% python3 -q
>>> import numpy as np
>>> np.set_printoptions(precision=1, suppress=True, linewidth=120, sign=" ")
>>> tidy = lambda a: np.round(a, 1) + 0
>>> M = -2 * np.eye(12) + np.eye(12, k=1)
>>> print(M)
[[-2.  1.  0.  0.  0.  0.  0.  0.  0.  0.  0.  0.]
 [ 0. -2.  1.  0.  0.  0.  0.  0.  0.  0.  0.  0.]
 [ 0.  0. -2.  1.  0.  0.  0.  0.  0.  0.  0.  0.]
 [ 0.  0.  0. -2.  1.  0.  0.  0.  0.  0.  0.  0.]
 [ 0.  0.  0.  0. -2.  1.  0.  0.  0.  0.  0.  0.]
 [ 0.  0.  0.  0.  0. -2.  1.  0.  0.  0.  0.  0.]
 [ 0.  0.  0.  0.  0.  0. -2.  1.  0.  0.  0.  0.]
 [ 0.  0.  0.  0.  0.  0.  0. -2.  1.  0.  0.  0.]
 [ 0.  0.  0.  0.  0.  0.  0.  0. -2.  1.  0.  0.]
 [ 0.  0.  0.  0.  0.  0.  0.  0.  0. -2.  1.  0.]
 [ 0.  0.  0.  0.  0.  0.  0.  0.  0.  0. -2.  1.]
 [ 0.  0.  0.  0.  0.  0.  0.  0.  0.  0.  0. -2.]]
>>> x0 = np.array([-7, 8, 0, 1, 4, -4, 3, -3, -7, -8, -2, -1])
>>> target = M @ x0
>>> c, lr = np.zeros(12), 1 / np.linalg.norm(M, 2) ** 2
>>> for i in range(8):
...     c -= lr * M.T @ (M @ c - target)
...     if i % 2 == 0: print(i, round(np.linalg.norm(M @ c - target), 1))
... 
0 13.5
2 7.5
4 5.1
6 3.6
>>> print(tidy(c))
[-7.2  7.7 -0.4  0.6  3.8 -3.9  3.6 -2.  -5.7 -6.7 -0.9 -0.4]
>>> print(tidy(np.linalg.cond(M)))
2.8
>>> X = np.loadtxt("sample17.csv", delimiter=",")
>>> print(X)
[[ 0.  0.  0.  0.  0.  0.  1.  0.  0.  0.]
 [ 0.  0.  0.  2.  0.  0.  0.  0.  0.  0.]
 [ 0.  0.  0.  0.  1.  0.  0.  0.  0.  0.]
 [ 0.  2.  0.  0.  0.  0.  0.  0.  0.  0.]
 [ 0.  0.  0.  0.  0.  0.  0.  0.  0.  0.]
 [ 2.  0.  0.  0.  0.  0.  0.  0.  0.  0.]
 [ 0.  0.  1.  0.  0.  0.  0.  0.  0.  0.]
 [ 0.  0.  0.  0.  0.  0.  0. -2.  0.  0.]
 [ 0.  0.  0.  0.  0.  0.  0.  0.  0.  0.]
 [ 0.  0.  0.  0.  0.  2.  0.  0.  0.  0.]]
>>> print(tidy(np.linalg.norm(X, 2) / np.linalg.norm(X)))
0.4
>>> print(np.argsort(-np.linalg.norm(X, axis=0).round(6), kind="stable")[:3])
[ 0  1  3]
>>> print(np.linalg.matrix_rank(X, rtol=0.1))
8
>>> print([round(float(x), 1) for x in np.linalg.svd(X, compute_uv=False)[:3]])
[2.0, 2.0, 2.0]
>>> E = np.loadtxt("dump.csv", delimiter=",")
>>> print(E)
[[ -1.2  -0.2  -0.1  -1.    0.3   0.4]
 [  0.2   1.7  -0.1  -0.4   0.7  -0.4]
 [ -0.4  -3.    0.9  -1.4  -0.5   0.6]
 [  0.4   2.6  -0.2  -0.6   1.1  -1.3]
 [ -0.8   2.3  -1.3  -1.1   1.3  -0.4]
 [ -1.5  -0.3   1.4  -0.4  -0.5   0.1]
 [ -1.5   1.2  -1.9  -0.5   0.    0.4]
 [  0.    1.5  -2.6  -1.1  -1.3   0. ]
 [  0.5  -0.9  -0.6   2.8  -1.5   0.1]
 [  0.    0.6   0.7  -0.3  -0.8   0.8]
 [ -0.6  -1.    0.    0.9  -1.    0.9]
 [  0.7   2.1   0.2   1.3   0.3   1.6]
 [  1.3  -0.7  -0.8   0.    0.4   0.4]
 [ -0.9   0.   -1.2   0.2   1.   -0.5]
 [ -0.3   0.6  -1.2  -1.2  -0.5  -1.3]
 [  0.5  -0.4  -1.7   1.4  -0.3  -0.4]
 [  1.4  -0.5  -0.4   0.6   1.3   1. ]
 [ -0.1   0.3  -0.5   1.4  -0.5   0.5]
 [  1.5  -0.8   0.5   0.6  -0.2  -0.8]
 [ -0.3  -1.    1.4  -2.   -0.8   1.8]
 [ -0.1   0.5   0.1   0.1   1.4  -0.3]
 [  0.3  -1.7  -0.3   0.6   2.1   1.1]
 [-20.   -2.  -16.   -4.  -10.  -20. ]
 [ -0.1  -1.7   1.5   0.5   0.1   0. ]
 [ -2.    0.2  -0.6   0.1   1.2  -0.8]]
>>> Ac = E - E.mean(axis=0)
>>> Uu, s, VT = np.linalg.svd(Ac, full_matrices=False)
>>> print(tidy(s ** 2 / (s ** 2).sum()))
[ 0.9  0.   0.   0.   0.   0. ]
>>> print(tidy(s))
[ 33.9   7.2   5.6   4.4   3.7   3.5]
>>> print(tidy(Ac.mean(axis=0)))
[ 0.  0.  0.  0.  0.  0.]
>>> print(np.abs(Uu[:, 0]).argmax())
22
>>> print(tidy(np.abs(VT[-1])))
[ 0.6  0.   0.3  0.2  0.2  0.7]
>>> C2 = np.cov(E, rowvar=False)
>>> print(tidy(C2))
[[ 16.6   1.5  12.5   3.6   8.1  16.1]
 [  1.5   2.    0.7   0.1   1.1   1.3]
 [ 12.5   0.7  10.9   2.4   6.3  12.9]
 [  3.6   0.1   2.4   1.8   1.6   3.3]
 [  8.1   1.1   6.3   1.6   5.    8. ]
 [ 16.1   1.3  12.9   3.3   8.   16.9]]
>>> print(np.argsort(-E.std(axis=0).round(6), kind="stable"))
[ 5  0  2  4  1  3]
>>> print(np.median(E, axis=0))
[-0.1 -0.2 -0.3  0.   0.   0.1]
>>> print(tidy(E.std(axis=0)))
[ 4.   1.4  3.2  1.3  2.2  4. ]
>>> W0 = np.load("x.npy")
>>> print(W0)
[[ 1.2  2.7  1.4 -0.6 -0.7 -1.8  0.4  0.9  0.9]
 [ 1.1  2.6  1.3  1.7 -0.5  0.5 -0.2 -0.2  1.2]
 [-0.8 -0.8 -0.4  1.9  0.9 -1.2 -0.8  0.1 -0.3]
 [ 0.9 -1.1  0.3 -1.1  0.4  1.1  0.5  1.1 -0.5]
 [ 0.5 -0.3 -1.8 -1.  -0.9 -2.  -0.4 -1.5 -0.7]
 [ 0.5  0.3 -0.6  0.2 -1.1 -1.6 -2.   0.2 -0.2]
 [-0.8 -1.4 -0.1  1.6  1.2 -0.4 -1.3  0.6  0.5]
 [ 0.1  0.4  0.6  1.3  3.2  0.3  1.4 -0.3  1.3]
 [-0.6  0.6 -0.2 -0.8  0.5  0.2  0.4  0.9 -0.1]
 [-0.9  0.1  0.5 -0.5 -2.3  0.  -0.7 -0.7  0.6]
 [-0.9  1.1 -1.3  0.4 -1.1  0.4  1.2  1.6  0. ]
 [-0.6  2.7 -0.3  3.6  3.6  3.9  1.2 -7.8 -2.1]
 [ 0.3  0.8  0.5 -1.9 -1.5 -0.9  0.9 -0.6  0.3]
 [-0.6  1.9  0.   0.   0.4 -1.1  0.5 -0.8 -0.1]
 [ 0.3  0.1  0.5 -0.9  1.5  0.2  0.4  0.1 -2. ]
 [ 1.3  1.  -1.1 -0.7 -0.5 -0.7 -1.2  0.4  0.8]
 [ 1.1  0.6 -0.5 -0.4 -3.2 -2.3  1.4 -2.1  0. ]
 [ 1.4 -0.2  1.2  1.4  1.  -1.9  1.1 -0.7  0.1]
 [-0.5 -1.2  1.1  0.4  1.  -0.5  0.1 -0.9  0.5]
 [-0.1  0.8  0.1 -2.1 -0.4 -0.8 -0.9  2.   0.6]
 [-1.1  0.6  0.   0.   0.2 -0.5 -1.   0.3 -0.1]
 [ 0.2  1.7 -1.3  0.6  1.  -0.1 -0.5 -0.5 -0.8]]
>>> x0 = np.array([3, 1, 1, 1, 1, 2, 2, 0, 3])
>>> print((W0 @ x0).argmax())
7
>>> print(tidy(W0 @ x0))
[ 6.3 12.6 -5.7  2.9 -9.4 -7.5 -3.  13.1 -0.8 -4.5 -0.4 11.7 -0.3 -1.  -2.7  1.2 -2.   6.3  0.5 -3.5 -5.8 -1. ]
>>> print(tidy(W0 @ np.ones(9)))
[ 4.4  7.5 -1.4  1.6 -8.1 -4.3 -0.1  8.3  0.9 -3.9  1.4  4.2 -2.1  0.2  0.2 -0.7 -5.4  3.4  0.  -0.8 -1.6  0.3]
>>> print(tidy((W0 * x0).sum(axis=1)))
[ 6.3 12.6 -5.7  2.9 -9.4 -7.5 -3.  13.1 -0.8 -4.5 -0.4 11.7 -0.3 -1.  -2.7  1.2 -2.   6.3  0.5 -3.5 -5.8 -1. ]
>>> print(tidy(np.einsum("ij,j->i", W0, x0)))
[ 6.3 12.6 -5.7  2.9 -9.4 -7.5 -3.  13.1 -0.8 -4.5 -0.4 11.7 -0.3 -1.  -2.7  1.2 -2.   6.3  0.5 -3.5 -5.8 -1. ]
>>> print(np.sign((W0 @ x0).round(6)))
[ 1.  1. -1.  1. -1. -1. -1.  1. -1. -1. -1.  1. -1. -1. -1.  1. -1.  1.  1. -1. -1. -1.]
